% python3 -q
>>> import numpy as np
>>> import numpy.linalg as la
>>> np.set_printoptions(suppress=True, linewidth=100)
>>> W0 = np.loadtxt("a.csv", delimiter=",")
>>> W0
array([[  1.,   2.,   7.,   7.,   7.,   5.,   5.,   6.],
       [  2.,   5.,   7.,  14.,  11.,   9.,  14.,  13.],
       [ 10.,   7.,  15.,  16.,  17.,  16.,  16.,  22.],
       [ 11.,   9.,  22.,  25.,  26.,  25.,  20.,  29.],
       [ 18.,  12.,  29.,  29.,  35.,  29.,  20.,  34.],
       [ 23.,  19.,  36.,  34.,  36.,  35.,  24.,  39.],
       [ 23.,  26.,  37.,  37.,  45.,  38.,  25.,  41.],
       [ 27.,  26.,  37.,  40.,  49.,  39.,  27.,  47.],
       [ 30.,  32.,  45.,  46.,  55.,  44.,  35.,  53.],
       [ 30.,  39.,  54.,  51.,  61.,  46.,  40.,  57.],
       [ 35.,  48.,  62.,  55.,  64.,  52.,  48.,  65.],
       [ 44.,  51.,  64.,  61.,  68.,  52.,  49.,  68.],
       [ 46.,  52.,  67.,  64.,  74.,  52.,  56.,  75.],
       [ 52.,  54.,  70.,  64.,  74.,  56.,  56.,  84.],
       [ 52.,  54.,  70.,  67.,  82.,  65.,  58.,  88.],
       [ 60.,  59.,  74.,  76.,  87.,  67.,  67.,  93.],
       [ 68.,  67.,  74.,  85.,  93.,  68.,  75., 101.],
       [ 75.,  75.,  75.,  91.,  95.,  75.,  79., 107.],
       [ 83.,  78.,  80.,  99., 104.,  83.,  83., 110.],
       [ 92.,  82.,  89., 104., 106.,  89.,  87., 112.],
       [ 97.,  86.,  92., 106., 115.,  97.,  90., 117.],
       [100.,  89.,  94., 107., 123., 106.,  93., 121.],
       [109.,  95.,  96., 110., 123., 108., 100., 127.],
       [111.,  98., 104., 111., 127., 109., 108., 134.],
       [120., 103., 106., 117., 134., 109., 117., 140.]])
>>> rng = np.random.default_rng(973)
>>> M2 = W0 + rng.integers(-2, 3, (25, 1)) @ rng.integers(-2, 3, (1, 8))
>>> M2
array([[  2.,   3.,   8.,   6.,   6.,   3.,   4.,   6.],
       [  2.,   5.,   7.,  14.,  11.,   9.,  14.,  13.],
       [  9.,   6.,  14.,  17.,  18.,  18.,  17.,  22.],
       [ 13.,  11.,  24.,  23.,  24.,  21.,  18.,  29.],
       [ 19.,  13.,  30.,  28.,  34.,  27.,  19.,  34.],
       [ 23.,  19.,  36.,  34.,  36.,  35.,  24.,  39.],
       [ 21.,  24.,  35.,  39.,  47.,  42.,  27.,  41.],
       [ 26.,  25.,  36.,  41.,  50.,  41.,  28.,  47.],
       [ 28.,  30.,  43.,  48.,  57.,  48.,  37.,  53.],
       [ 32.,  41.,  56.,  49.,  59.,  42.,  38.,  57.],
       [ 34.,  47.,  61.,  56.,  65.,  54.,  49.,  65.],
       [ 43.,  50.,  63.,  62.,  69.,  54.,  50.,  68.],
       [ 45.,  51.,  66.,  65.,  75.,  54.,  57.,  75.],
       [ 54.,  56.,  72.,  62.,  72.,  52.,  54.,  84.],
       [ 51.,  53.,  69.,  68.,  83.,  67.,  59.,  88.],
       [ 59.,  58.,  73.,  77.,  88.,  69.,  68.,  93.],
       [ 67.,  66.,  73.,  86.,  94.,  70.,  76., 101.],
       [ 73.,  73.,  73.,  93.,  97.,  79.,  81., 107.],
       [ 82.,  77.,  79., 100., 105.,  85.,  84., 110.],
       [ 90.,  80.,  87., 106., 108.,  93.,  89., 112.],
       [ 97.,  86.,  92., 106., 115.,  97.,  90., 117.],
       [102.,  91.,  96., 105., 121., 102.,  91., 121.],
       [111.,  97.,  98., 108., 121., 104.,  98., 127.],
       [111.,  98., 104., 111., 127., 109., 108., 134.],
       [121., 104., 107., 116., 133., 107., 116., 140.]])
>>> np.abs(M2 - W0).sum(axis=1)
array([ 8.,  0.,  8., 16.,  8.,  0., 16.,  8., 16., 16.,  8.,  8.,  8., 16.,  8.,  8.,  8., 16.,
        8., 16.,  0., 16., 16.,  0.,  8.])
>>> la.matrix_rank(M2 - W0, tol=1e-8)
np.int64(1)
